% ipython --no-banner

In [1]: import numpy as np

In [2]: import numpy.linalg as la

In [3]: np.set_printoptions(precision=4, suppress=True, linewidth=140)

In [4]: mat = np.loadtxt("block1.csv", delimiter=",")

In [5]: mat
Out[5]: 
array([[ 7.0419,  2.0101, -9.1108,  8.0012,  6.0773,  6.9972],
       [ 7.1052,  1.9703, -8.9997,  8.0406,  6.0434,  7.043 ],
       [ 6.9695,  1.9225, -9.0486,  7.9778,  6.0509,  6.9624],
       [ 7.0724,  1.9803, -8.9641,  7.9695,  6.0704,  7.0094],
       [ 7.001 ,  1.8961, -8.9542,  8.0264,  5.9815,  6.953 ],
       [ 7.0075,  2.0731, -8.9865,  7.9159,  6.0149,  7.0267],
       [ 6.9771,  1.8995, -8.9887,  7.971 ,  6.0415,  6.9476],
       [ 7.027 ,  2.0238, -8.9435,  7.9487,  5.9669,  6.8558],
       [ 6.9443,  1.9967, -8.9583,  8.0507,  5.9961,  7.0187],
       [ 7.0505,  2.0647, -9.0318,  7.871 ,  6.0298,  7.0223],
       [ 7.0255,  1.9256, -8.9157,  8.0548,  6.1004,  6.9246],
       [ 7.0341,  2.0087, -8.9825,  8.0363,  6.0666,  7.036 ],
       [ 7.0849,  1.9481, -9.0383,  7.9246,  5.9297,  6.9914],
       [ 7.0229,  2.0419, -9.0657,  8.0114,  5.9506,  6.9016],
       [ 7.0763,  2.027 , -9.0876,  8.1037,  5.9883,  7.0002],
       [ 6.0052,  7.0182, -4.0767, -0.0987, -3.0453, -1.0311],
       [ 6.0522,  7.0266, -3.9509, -0.0359, -2.9803, -1.0094],
       [ 6.0407,  7.0763, -3.9952, -0.0251, -3.0132, -0.9471],
       [ 6.0253,  7.0588, -4.0276,  0.067 , -3.0159, -0.9839],
       [ 6.0564,  7.0473, -3.884 , -0.055 , -2.9743, -0.9762],
       [ 6.0622,  7.0121, -3.9753, -0.062 , -2.9707, -0.9883],
       [ 6.0318,  6.9723, -4.0203, -0.0041, -3.0332, -0.9248],
       [ 5.9901,  6.9342, -3.9462, -0.0075, -2.9295, -0.9601],
       [ 6.0471,  6.995 , -4.009 , -0.0411, -3.0119, -1.0737],
       [ 6.02  ,  7.0372, -3.9072, -0.0172, -3.046 , -0.9933],
       [ 5.9972,  6.9325, -3.9855, -0.1224, -3.0654, -1.0124],
       [ 5.9761,  7.1051, -4.0177, -0.067 , -3.0803, -1.0027],
       [ 6.0213,  7.0569, -4.0388,  0.0043, -2.9663, -1.0666],
       [ 5.9445,  7.0113, -4.0605, -0.015 , -2.9995, -0.9986],
       [ 5.9477,  6.9835, -3.994 , -0.0599, -3.0064, -0.9897]])

In [6]: x = np.array([4, 2, 6, -8, -4, -6])

In [7]: mat @ np.eye(6)[5]
Out[7]: 
array([ 6.9972,  7.043 ,  6.9624,  7.0094,  6.953 ,  7.0267,  6.9476,  6.8558,  7.0187,  7.0223,  6.9246,  7.036 ,  6.9914,  6.9016,
        7.0002, -1.0311, -1.0094, -0.9471, -0.9839, -0.9762, -0.9883, -0.9248, -0.9601, -1.0737, -0.9933, -1.0124, -1.0027, -1.0666,
       -0.9986, -0.9897])
